$ ipython --no-banner

In [1]: import numpy as np

In [2]: from numpy import linalg as LA

In [3]: np.set_printoptions(precision=3, suppress=True, linewidth=100)

In [4]: E = np.load("w.npy")

In [5]: print(E)
[[ 43  10   3 -16 -10   0 -16  24]
 [ 10  34 -15 -12   1   0  18   3]
 [  3 -15  24   9   8  -6  -4   5]
 [-16 -12   9  61  -4  23  -2 -37]
 [-10   1   8  -4  24  -9   0  -7]
 [  0   0  -6  23  -9  45   8 -24]
 [-16  18  -4  -2   0   8  57  -3]
 [ 24   3   5 -37  -7 -24  -3  47]]

In [6]: # symmetric, so the eigenvalues are real

In [7]: w, V = LA.eigh(E)

In [8]: print(np.unique(w.round(6) + 0, return_counts=True)[1])
[1 1 1 1 1 1 1 1]

In [9]: print((w > 1e-8).sum(), (w < -1e-8).sum())
8 0

In [10]: print(w)
[  0.985   4.714  20.744  25.408  33.462  55.232  74.607 119.847]

In [11]: print(np.abs(V[:, -1]))
[0.346 0.126 0.011 0.622 0.015 0.381 0.107 0.566]

In [12]: print(LA.svd(E, compute_uv=False))
[119.847  74.607  55.232  33.462  25.408  20.744   4.714   0.985]

In [13]: data = np.load("dump.npy")

In [14]: print(data)
[[ -0.446   0.028   0.163  -0.477  -0.035   0.431   0.058]
 [ -0.438  -0.722  -4.056   0.761   2.608   2.311   7.459]
 [  0.726   0.719   4.959  -0.732  -3.13   -3.001  -9.116]
 [  2.534  -0.346   2.364   1.747  -1.759  -3.602  -5.914]
 [  2.758  -0.874   4.858   1.748  -2.03   -5.049  -8.349]
 [  0.081   0.364  -0.625   0.052  -0.216   0.194   0.073]
 [  0.992  -0.112   1.809   0.453  -1.053  -1.797  -3.548]
 [ -0.441   0.634  -1.572  -0.234   0.247   1.082   1.8  ]
 [  2.832  -1.186  -0.518   3.128   0.608  -2.742  -0.124]
 [  1.501  -0.721  -0.403   1.792   0.595  -1.445   0.459]
 [ -1.399   0.51    0.058  -1.483  -0.129   1.451   0.487]
 [ -1.652   1.38    0.006  -2.009  -0.961   1.686  -0.687]
 [  3.266  -0.376   3.996   2.251  -2.215  -5.283  -8.265]
 [ -1.442   0.708  -1.065  -1.306   0.24    1.955   1.934]
 [ -2.218  -0.347  -6.75   -0.318   4.042   5.329  12.699]
 [  0.413   0.086   2.946  -0.424  -1.607  -1.674  -4.98 ]
 [  5.289  -1.125   6.682   3.635  -3.486  -8.482 -13.37 ]
 [  2.987  -0.397   6.587   1.389  -3.326  -6.094 -11.836]
 [ -0.476  -0.374  -1.584   0.125   1.26    1.19    3.446]]

In [15]: print(round(float(data[7] @ data[18]), 3))
10.235

In [16]: print(round(LA.norm(data, 2), 3))
38.134

In [17]: print(LA.norm(data, axis=0))
[ 9.276  2.982 15.45   7.011  8.682 15.666 29.138]

In [18]: LA.norm(data, axis=2)
AxisError: axis 2 is out of bounds for array of dimension 2
